% python3 -q
>>> import numpy as np
>>> import numpy.linalg as la
>>> np.set_printoptions(precision=2, suppress=True, linewidth=140)
>>> F = np.load("arr.npy")
>>> F
array([[ 0, -5, -5],
       [ 5,  0,  6],
       [ 5, -6,  0]])
>>> rk = la.matrix_rank(F)
>>> rk
np.int64(2)
>>> ns = la.svd(F)[2][rk:].T
>>> print(ns.shape)
(3, 1)
>>> [int(la.matrix_rank(np.delete(F, i, axis=0))) for i in range(3)]
[2, 2, 2]
>>> ns @ ns.T
array([[ 0.42,  0.35, -0.35],
       [ 0.35,  0.29, -0.29],
       [-0.35, -0.29,  0.29]])
>>> print([int(la.matrix_rank(F[:, :j + 1])) for j in range(3)])
[1, 2, 2]
>>> la.lstsq(F[:-1].T, F[-1])[2]
np.int32(2)
>>> round(np.trace(la.pinv(F) @ F), 2)
np.float64(2.0)
>>> np.allclose(F[:-1].T @ la.lstsq(F[:-1].T, F[-1])[0], F[-1])
True
>>> out = F / np.sqrt((F ** 2).mean(axis=1, keepdims=True))
>>> la.norm(out, axis=1)
array([1.73, 1.73, 1.73])
>>> basis = np.array([[3, -1, -2], [0, -3, 2], [0, -1, -3]])
>>> rng = np.random.default_rng(9549)
>>> A = (rng.random((17, 3)) < 0.25) @ basis
>>> print(A)
[[ 0  0  0]
 [ 3 -2 -5]
 [ 0 -1 -3]
 [ 0  0  0]
 [ 0 -3  2]
 [ 0 -4 -1]
 [ 0  0  0]
 [ 0 -3  2]
 [ 0 -4 -1]
 [ 0  0  0]
 [ 0 -4 -1]
 [ 0 -4 -1]
 [ 3 -4  0]
 [ 0  0  0]
 [ 0  0  0]
 [ 0  0  0]
 [ 0 -1 -3]]
>>> dist = la.norm(A[:, None] - A[None], axis=-1)
>>> np.flatnonzero(dist[10] < dist.mean() / 2)
array([ 5,  8, 10, 11])
>>> dist.shape
(17, 17)
>>> x = np.array([2, 3, 0])
>>> target = A @ x
>>> print(np.round(la.solve(A.T @ A, A.T @ target), 2) + 0)
[2. 3. 0.]
>>> print(np.round(la.lstsq(A, target)[0], 2) + 0)
[2. 3. 0.]
>>> target = target + 0.05 * rng.normal(size=17)
>>> target
array([ -0.05,  -0.07,  -3.  ,   0.1 ,  -9.06, -11.93,  -0.05,  -8.99, -11.94,   0.01, -12.04, -11.94,  -5.98,   0.1 ,   0.08,  -0.01,
        -2.96])
>>> coef, *_ = la.lstsq(A, target)
>>> [round(float(la.norm(la.solve(A.T @ A + lam * np.eye(3), A.T @ target))), 2) for lam in (0, 1, 10, 100)]
[3.59, 3.45, 2.76, 1.36]
>>> def softmax(z):
...     e = np.exp(z - z.max(axis=-1, keepdims=True))
...     return e / e.sum(axis=-1, keepdims=True)
... 
>>> softmax(A[2])
array([0.71, 0.26, 0.04])
>>> print(softmax(A).sum(axis=1))
[1. 1. 1. 1. 1. 1. 1. 1. 1. 1. 1. 1. 1. 1. 1. 1. 1.]
>>> np.round(softmax(10 * A[2]), 2) + 0
array([1., 0., 0.])
>>> att = A @ A.T / np.sqrt(3)
>>> softmax(att)[2] @ A
array([ 2.86, -1.99, -4.88])
>>> np.count_nonzero(A)
np.int64(21)
>>> la.svd(A, compute_uv=False)
array([10.78,  7.04,  3.37])
>>> np.zeros(17, 3)
Traceback (most recent call last):
  File "<python-input-40>", line 1, in <module>
    np.zeros(17, 3)
    ~~~~~~~~^^^^^^^
TypeError: Cannot interpret '3' as a data type
>>> la.rank(A)
Traceback (most recent call last):
  File "<python-input-41>", line 1, in <module>
    la.rank(A)
    ^^^^^^^
AttributeError: module 'numpy.linalg' has no attribute 'rank'
>>> print(np.unravel_index(np.abs(A).argmax(), A.shape))
(np.int64(1), np.int64(2))
>>> A.mean(axis=0)
array([ 0.35, -1.76, -0.65])
>>> print(A.sum(axis=0))
[  6 -30 -11]
>>> print(A.sum(axis=1))
[ 0 -4 -4  0 -1 -5  0 -1 -5  0 -5 -5 -1  0  0  0 -4]
>>> K = np.abs(np.array([[1, 2, -2], [-3, 2, 2], [-2, 3, -3]])) + np.eye(3)
>>> K = K / K.sum(axis=1, keepdims=True)
>>> K
array([[0.33, 0.33, 0.33],
       [0.38, 0.38, 0.25],
       [0.22, 0.33, 0.44]])
>>> la.eigvals(K)
array([1.  , 0.04, 0.11])
>>> round(np.einsum("ij,ji->", K, K), 2)
np.float64(1.01)
>>> print(np.kron(np.eye(2, dtype=int), K))
[[0.33 0.33 0.33 0.   0.   0.  ]
 [0.38 0.38 0.25 0.   0.   0.  ]
 [0.22 0.33 0.44 0.   0.   0.  ]
 [0.   0.   0.   0.33 0.33 0.33]
 [0.   0.   0.   0.38 0.38 0.25]
 [0.   0.   0.   0.22 0.33 0.44]]
>>> r0 = np.array([2, 2, 3])
>>> out = K + np.outer(r0, np.eye(3)[2])
>>> print(la.matrix_rank(la.inv(out) - la.inv(K), tol=1e-8))
1
>>> print(out)
[[0.33 0.33 2.33]
 [0.38 0.38 2.25]
 [0.22 0.33 3.44]]
>>> out = K / la.norm(K, axis=1, keepdims=True)
>>> G = out @ out.T
>>> (np.abs(G) > 0.9).astype(int)
array([[1, 1, 1],
       [1, 1, 1],
       [1, 1, 1]])
>>> print(G[0])
[1.   0.98 0.96]
>>> la.norm(out, axis=1)
array([1., 1., 1.])
>>> softmax(K[2])
array([0.3 , 0.33, 0.37])
>>> softmax(10 * K[2])
array([0.08, 0.23, 0.7 ])
>>> softmax(K[2] + 5)
array([0.3 , 0.33, 0.37])
>>> att = K @ K.T / np.sqrt(3)
>>> softmax(att).round(6).argmax(axis=1)
array([0, 1, 2])
>>> print(softmax(att + np.triu(np.full(att.shape, -np.inf), 1)))
[[1.   0.   0.  ]
 [0.5  0.5  0.  ]
 [0.33 0.33 0.34]]
>>> print(softmax(att)[2] @ K)
[0.31 0.35 0.34]
>>> out = np.array([[1, 2, 2, 3], [2, 1, 0, 3], [3, 1, 2, 2], [2, 0, 1, 1]])
>>> M = np.triu(out)
>>> M
array([[1, 2, 2, 3],
       [0, 1, 0, 3],
       [0, 0, 2, 2],
       [0, 0, 0, 1]])
>>> w, vecs = la.eig(M)
>>> M @ vecs[:, 0] - w[0] * vecs[:, 0]
array([0., 0., 0., 0.])
>>> w
array([1., 1., 2., 1.])
>>> np.sort(la.eigvals(M @ M))
array([1., 1., 1., 4.])
>>> np.sort(la.eigvals(la.inv(M)))
array([0.5, 1. , 1. , 1. ])
>>> print(round(la.det(M), 2))
2.0
>>> print(la.matrix_power(M, 3))
[[ 1  6 14 43]
 [ 0  1  0  9]
 [ 0  0  8 14]
 [ 0  0  0  1]]
>>> np.trace(M)
np.int64(5)
>>> round(float(np.abs(la.eigvals(M)).max()), 2)
2.0
>>> np.sort(np.abs(la.eigvals(M)))
array([1., 1., 1., 2.])
>>> (M - M.T) / 2
array([[ 0. ,  1. ,  1. ,  1.5],
       [-1. ,  0. ,  0. ,  1.5],
       [-1. ,  0. ,  0. ,  1. ],
       [-1.5, -1.5, -1. ,  0. ]])
>>> (M + M.T) / 2
array([[1. , 1. , 1. , 1.5],
       [1. , 1. , 0. , 1.5],
       [1. , 0. , 2. , 1. ],
       [1.5, 1.5, 1. , 1. ]])
>>> np.allclose(M, M.T)
False
>>> print(np.allclose(M @ M.T, M.T @ M))
False
>>> out = M / np.sqrt((M ** 2).mean(axis=1, keepdims=True))
>>> print(la.norm(out, axis=1))
[2. 2. 2. 2.]
>>> la.matrix_rank(M - M.mean(axis=1, keepdims=True))
np.int64(3)
>>> out[1]
array([0.  , 0.63, 0.  , 1.9 ])
>>> la.matrix_rank(out) == la.matrix_rank(M)
np.True_
>>> lab = rng.permutation(4)
>>> lab
array([3, 1, 2, 0])
>>> out = M[lab][:, lab]
>>> round(la.det(out), 2), round(float(la.det(M[lab])), 2)
(np.float64(2.0), -2.0)
>>> np.sort(np.abs(la.eigvals(out)))
array([1., 1., 1., 2.])
>>> out
array([[1, 0, 0, 0],
       [3, 1, 0, 0],
       [2, 0, 2, 0],
       [3, 2, 2, 1]])
>>> print(np.diag(out))
[1 1 2 1]
